% python3 -q
>>> import numpy as np
>>> np.set_printoptions(precision=3, suppress=True, linewidth=120, floatmode="fixed")
>>> def tidy(a):
...     return np.round(a, 3) + 0
... 
>>> m1 = np.load("block19.npy")
>>> print(m1)
[[ -3.732 -14.195  10.108]
 [ -1.226  -1.189   1.247]
 [ -1.002  -0.811   0.744]
 [ -0.959  -0.755   0.666]
 [ -0.901  -0.685   0.570]
 [  3.166   3.380   1.763]
 [  9.543  14.904   6.811]
 [ 14.765  26.431  10.800]
 [ 15.300  27.675  11.196]
 [ 16.763  31.130  12.271]
 [ 18.432  35.153  13.479]]
>>> rng = np.random.default_rng(429)
>>> z = rng.permutation(3)
>>> out = m1[:, z] * rng.choice([-1, 1], 3)
>>> print(out)
[[-14.195 -10.108  -3.732]
 [ -1.189  -1.247  -1.226]
 [ -0.811  -0.744  -1.002]
 [ -0.755  -0.666  -0.959]
 [ -0.685  -0.570  -0.901]
 [  3.380  -1.763   3.166]
 [ 14.904  -6.811   9.543]
 [ 26.431 -10.800  14.765]
 [ 27.675 -11.196  15.300]
 [ 31.130 -12.271  16.763]
 [ 35.153 -13.479  18.432]]
>>> left, _, VT = np.linalg.svd(m1.T @ out)
>>> print(z)
[1 2 0]
>>> print(tidy(left @ VT))
[[ 0.000  0.000  1.000]
 [ 1.000  0.000  0.000]
 [ 0.000 -1.000  0.000]]
>>> r0 = np.array([-2, 3])
>>> print(tidy(np.convolve(out[8], r0)))
[-55.350 105.417 -64.188  45.900]
>>> print(np.polyval(r0, out[8]))
[-52.350  25.392 -27.600]
>>> print(tidy(np.cross(out[8, :3], out[3, :3])))
[ 20.927  14.989 -26.885]
>>> W0 = np.array([[-1, 2, 2], [0, -1, -2], [0, 0, 3]])
>>> Q, V = np.linalg.qr(W0[:, :1])[0], np.linalg.qr(W0[:, 1:])[0]
>>> s = np.linalg.svd(Q.T @ V, compute_uv=False)
>>> print(tidy(np.degrees(np.arccos(s.clip(0, 1)))))
[25.377]
>>> print(tidy(np.linalg.norm(Q @ Q.T - V @ V.T, 2)))
1.0
>>> print(tidy(s))
[0.904]
>>> C2 = W0.T @ W0
>>> print(np.allclose(C2, C2.T))
True
>>> print(np.trace(C2), (W0 ** 2).sum())
23 23
>>> print((W0 @ W0.T).shape)
(3, 3)
>>> print(tidy(np.linalg.eigvalsh(C2)[::-1]))
[19.849  3.000  0.151]
>>> print(C2)
[[ 1 -2 -2]
 [-2  5  6]
 [-2  6 17]]
>>> print(np.linalg.matrix_rank(C2))
3
>>> w, V = np.linalg.eigh(C2)
>>> x0 = np.array([-1, -1, 3])
>>> print(tidy(V * np.abs(w) @ V.T))
[[ 1.000 -2.000 -2.000]
 [-2.000  5.000  6.000]
 [-2.000  6.000 17.000]]
>>> print(tidy(x0 @ C2 @ x0 / (x0 @ x0)), tidy(w[0]), tidy(w[-1]))
11.909 0.151 19.849
>>> print(tidy(V * np.sqrt(w) @ V.T))
[[ 0.690 -0.665 -0.287]
 [-0.665  1.893  0.987]
 [-0.287  0.987  3.993]]
>>> x0 = np.array([0, 2, 1])
>>> print(np.sign((W0 @ x0).round(6)))
[ 1 -1  1]
>>> print(W0 * x0)
[[ 0  4  2]
 [ 0 -2 -2]
 [ 0  0  3]]
>>> print(np.linalg.norm(W0 @ x0) <= np.linalg.norm(W0, 2) * np.linalg.norm(x0) + 1e-9)
True
>>> print(W0 @ np.eye(3)[2])
[ 2.000 -2.000  3.000]
>>> E = np.load("data.npy")
>>> print(E)
[[  0   1 -10   0]
 [ -1   0  -2   7]
 [ 10   2   0  16]
 [  0  -7 -16   0]]
>>> z = rng.permutation(4)
>>> out = E[:, z] * rng.choice([-1, 1], 4)
>>> print(out)
[[  0   0 -10  -1]
 [ -1  -7  -2   0]
 [ 10 -16   0  -2]
 [  0   0 -16   7]]
>>> left, _, VT = np.linalg.svd(E.T @ out)
>>> print(z)
[0 3 2 1]
>>> Q, V = np.linalg.qr(E[:, :1])[0], np.linalg.qr(E[:, 1:])[0]
>>> s = np.linalg.svd(Q.T @ V, compute_uv=False)
>>> print((s > 0.9).sum())
0
>>> print(tidy(np.degrees(np.arccos(s.clip(0, 1)))))
[29.131]
>>> print(tidy(np.linalg.norm(Q @ Q.T - V @ V.T, 2)))
1.0
>>> X = np.load("layer10.npy")
>>> print(X)
[[ 1.262 -2.697 -0.735]
 [-0.093 -3.532 -1.629]
 [-4.818  0.002 -2.389]
 [ 6.859 -0.992 -1.163]
 [-6.322 -0.768 -5.156]
 [-1.614 -1.313  2.539]
 [-3.160 -0.551  0.670]
 [-7.933 -1.595  1.672]
 [ 3.175  1.852 -0.580]
 [ 1.503 -0.627  0.868]
 [-5.130 -0.264  4.107]
 [ 1.138 -1.522  3.542]
 [ 0.468  2.715  4.192]
 [-3.022  0.022  1.989]
 [-2.286  2.061 -3.807]
 [-2.119 -0.846  0.522]
 [ 1.819  1.735  5.846]
 [ 1.731  0.249  1.589]
 [-4.677 -0.530  0.744]
 [ 3.125 -1.250 -3.002]
 [ 2.604  1.294  0.403]
 [-0.753 -1.844 -0.341]
 [-3.715  1.401 -6.943]]
>>> r0 = np.array([-5, -7])
>>> print(np.convolve(W0[1], r0))
[ 0  5 17 14]
>>> print(np.cross(W0[1, :3], W0[0, :3]))
[ 2  2 -1]
>>> print(np.array([np.convolve(row, r0, "same") for row in W0]))
[[  5  -3 -24]
 [  0   5  17]
 [  0   0 -15]]
>>> print(np.correlate(W0[1], W0[0], "full"))
[ 0 -2 -6 -3  2]
>>> r0, r1 = X[9], X[4]
>>> print(tidy(r0 @ r0))
3.406
>>> p = (r0 @ r1) / (r0 @ r0) * r0
>>> print(tidy(p))
[-5.956  2.485 -3.440]
>>> print(tidy(np.outer(r0, r1)))
[[-9.502 -1.154 -7.749]
 [ 3.964  0.482  3.233]
 [-5.487 -0.667 -4.475]]
>>> print(tidy(r1 - p))
[-0.366 -3.253 -1.716]
>>> print((r1 - p) @ r0)
0.0
>>> x0 = np.array([-2, 3, 0])
>>> rhs = X @ x0
>>> print(tidy(np.linalg.solve(X.T @ X, X.T @ rhs)))
[-2.000  3.000  0.000]
>>> print(tidy(np.linalg.lstsq(X, rhs)[0]))
[-2.000  3.000  0.000]
>>> rhs = rhs + 0.3 * rng.normal(size=23)
>>> print(tidy(rhs))
[-10.982 -10.448   9.822 -16.383  10.585  -1.412   4.604  10.679  -1.035  -4.940   9.521  -6.981   8.001   6.223
  10.607   1.687   1.345  -2.833   7.664  -9.643  -1.480  -4.683  11.403]
>>> b, *_ = np.linalg.lstsq(X, rhs)
>>> print(tidy(b))
[-1.987  3.064 -0.010]
>>> print(tidy(np.linalg.norm(rhs - X @ b)))
1.456
>>> print(b.round())
[-2.000  3.000 -0.000]
>>> print(tidy(X.T @ (rhs - X @ b)))
[0.000 0.000 0.000]
>>> out = np.c_[X[:, :2] @ np.array([[3, 4], [3, 3]]), np.array([-1, 2, -1, 1, -2, -2, 0, -1, 0, 2, 1, 2, 2, 1, 2, 2, 1, 0, -2, 0, 1, 0, 0])]
>>> print(tidy(out))
[[ -4.305  -3.043  -1.000]
 [-10.875 -10.968   2.000]
 [-14.448 -19.266  -1.000]
 [ 17.601  24.460   1.000]
 [-21.270 -27.592  -2.000]
 [ -8.781 -10.395  -2.000]
 [-11.133 -14.293   0.000]
 [-28.584 -36.517  -1.000]
 [ 15.081  18.256   0.000]
 [  2.628   4.131   2.000]
 [-16.182 -21.312   1.000]
 [ -1.152  -0.014   2.000]
 [  9.549  10.017   2.000]
 [ -9.000 -12.022   1.000]
 [ -0.675  -2.961   2.000]
 [ -8.895 -11.014   2.000]
 [ 10.662  12.481   1.000]
 [  5.940   7.671   0.000]
 [-15.621 -20.298  -2.000]
 [  5.625   8.750   0.000]
 [ 11.694  14.298   1.000]
 [ -7.791  -8.544   0.000]
 [ -6.942 -10.657   0.000]]
>>> print(np.linalg.matrix_rank(out))
3
>>> print(tidy(np.linalg.lstsq(X, out[:, 0])[0]))
[3.000 3.000 0.000]
>>> print(np.linalg.matrix_rank(np.c_[X, out]))
4
>>> K = np.load("run11.npy")
>>> print(K)
[[ 1  1  1  1 -1 -1 -1 -1]
 [ 1  1  1  1  1  1  1  1]
 [ 1  1 -1 -1 -1 -1  1  1]]
>>> Xs = X - X.mean(axis=0)
>>> V = np.linalg.svd(Xs)[2][:2]
>>> out = Xs - Xs @ V.T @ V
>>> print(tidy(np.linalg.norm(out) / np.linalg.norm(Xs)))
0.313
>>> print(tidy(np.cov(Xs @ V.T, rowvar=False)))
[[13.491  0.000]
 [ 0.000  8.912]]
>>> print(np.linalg.norm(out, axis=1).round(6).argmax())
1
>>> print(tidy((Xs @ V.T).std(axis=0)))
[3.592 2.920]
>>> print(np.diff(K, axis=0))
[[ 0  0  0  0  2  2  2  2]
 [ 0  0 -2 -2 -2 -2  0  0]]
>>> print(tidy(np.linalg.svd(K, compute_uv=False)))
[2.828 2.828 2.828]
>>> print(K.sum(axis=0))
[ 3  3  1  1 -1 -1  1  1]
>>> A = np.load("x.npy")
>>> print(A)
[[ 7.000 -4.000  2.000]
 [-4.000  7.000 -2.000]
 [ 2.000 -2.000  4.000]]
>>> # symmetric, so the eigenvalues are real
>>> left, s, VT = np.linalg.svd(A, full_matrices=False)
>>> print(np.abs(left[:, 0]).round(6).argmax())
0
>>> print(tidy(s / s[0]))
[1.000 0.250 0.250]
>>> print(tidy(np.abs(VT[0])))
[0.667 0.667 0.333]
>>> print(np.allclose(left * s @ VT, A))
True
>>> print(np.allclose(A, A.T))
True
>>> print(tidy(np.linalg.det(A)))
108.0
>>> print(np.trace(A))
18.0
>>> print(tidy(np.linalg.matrix_power(A, 3)))
[[ 783.000 -756.000  378.000]
 [-756.000  783.000 -378.000]
 [ 378.000 -378.000  216.000]]
>>> print(A @ A)
[[ 69.000 -60.000  30.000]
 [-60.000  69.000 -30.000]
 [ 30.000 -30.000  24.000]]
>>> print(tidy(np.abs(np.linalg.eigvals(A)).max()))
12.0
>>> print(np.allclose(A @ A.T, A.T @ A))
True
>>> print((A - A.T) / 2)
[[0.000 0.000 0.000]
 [0.000 0.000 0.000]
 [0.000 0.000 0.000]]
>>> out = np.linalg.inv(A)
>>> print(tidy(np.linalg.cond(A)))
4.0
>>> print(tidy(out))
[[ 0.222  0.111 -0.056]
 [ 0.111  0.222  0.056]
 [-0.056  0.056  0.306]]
>>> print(tidy(np.linalg.det(A) * out))
[[24.000 12.000 -6.000]
 [12.000 24.000  6.000]
 [-6.000  6.000 33.000]]
>>> print((np.abs(out) > 1e-9).astype(int))
[[1 1 1]
 [1 1 1]
 [1 1 1]]
>>> print(tidy(A @ out))
[[1.000 0.000 0.000]
 [0.000 1.000 0.000]
 [0.000 0.000 1.000]]
>>> print(tidy(np.linalg.det(A) * np.linalg.det(out)))
1.0
>>> J = np.load("w.npy")
>>> print(J)
[[13.000 16.000  4.000 16.000]
 [16.000 13.000  4.000 16.000]
 [ 4.000  4.000 -2.000  4.000]
 [16.000 16.000  4.000 13.000]]
>>> # symmetric
>>> print(tidy(np.linalg.eigvalsh(J).min()))
-3.0
>>> print(np.all(np.linalg.eigvalsh(J) > 0))
False
>>> print([round(float(np.linalg.det(J[:i, :i])), 2) + 0 for i in range(1, 5)])
[13.0, -87.0, 270.0, -1242.0]
>>> M = np.load("dump.npy")
>>> print(M)
[[-2.300 -1.100 -0.500]
 [ 0.200 -0.100  1.600]
 [ 1.100 -0.500 -1.200]
 [-2.277 -1.074 -0.517]]
>>> out = np.c_[M[:, :1] @ np.array([[2]]), np.array([-1, 1, 1, -2])]
>>> print(out)
[[-4.600 -1.000]
 [ 0.400  1.000]
 [ 2.200  1.000]
 [-4.554 -2.000]]
>>> print(np.linalg.matrix_rank(np.c_[M, out]))
4
>>> print(tidy(np.linalg.norm(out - M @ np.linalg.lstsq(M, out)[0], axis=0)))
[0.000 0.701]
>>> print(np.linalg.matrix_rank(out))
2
>>> print(tidy(np.linalg.lstsq(M, out[:, 0])[0]))
[2.000 0.000 0.000]
>>> out = M + rng.integers(-2, 3, (4, 2)) @ rng.integers(-2, 3, (2, 3))
>>> print(tidy(out))
[[-2.300 -1.100 -0.500]
 [ 1.200 -1.100  7.600]
 [-0.900  1.500 -3.200]
 [-2.277 -1.074  3.483]]
>>> print(out - M)
[[ 0.000  0.000  0.000]
 [ 1.000 -1.000  6.000]
 [-2.000  2.000 -2.000]
 [ 0.000  0.000  4.000]]
>>> print(np.abs(out - M).sum(axis=1))
[0.000 8.000 6.000 4.000]
>>> print(tidy(np.linalg.svd(out - M, compute_uv=False)))
[7.746 2.449 0.000]
>>> out = np.array([[2, 3, -3], [3, 1, 3]])
>>> C = np.kron(out, J)
>>> print(np.linalg.matrix_rank(C))
8
>>> print(tidy(np.linalg.norm(C, 2)), tidy(np.linalg.norm(out, 2) * np.linalg.norm(J, 2)))
215.759 215.759
>>> print(C.shape)
(8, 12)
>>> print(J.reshape(-1, 2))
[[13.000 16.000]
 [ 4.000 16.000]
 [16.000 13.000]
 [ 4.000 16.000]
 [ 4.000  4.000]
 [-2.000  4.000]
 [16.000 16.000]
 [ 4.000 13.000]]
>>> blk = J.reshape(4, 2, -1)
>>> print(np.einsum("ihd,ihd->ih", blk, blk))
[[425.000 272.000]
 [425.000 272.000]
 [ 32.000  20.000]
 [512.000 185.000]]
>>> print(np.swapaxes(blk, 1, 2)[0])
[[13.000  4.000]
 [16.000 16.000]]
>>> print(blk.sum(axis=1))
[[17.000 32.000]
 [20.000 29.000]
 [ 2.000  8.000]
 [20.000 29.000]]
>>> print(blk.transpose(1, 0, 2))
[[[13.000 16.000]
  [16.000 13.000]
  [ 4.000  4.000]
  [16.000 16.000]]

 [[ 4.000 16.000]
  [ 4.000 16.000]
  [-2.000  4.000]
  [ 4.000 13.000]]]
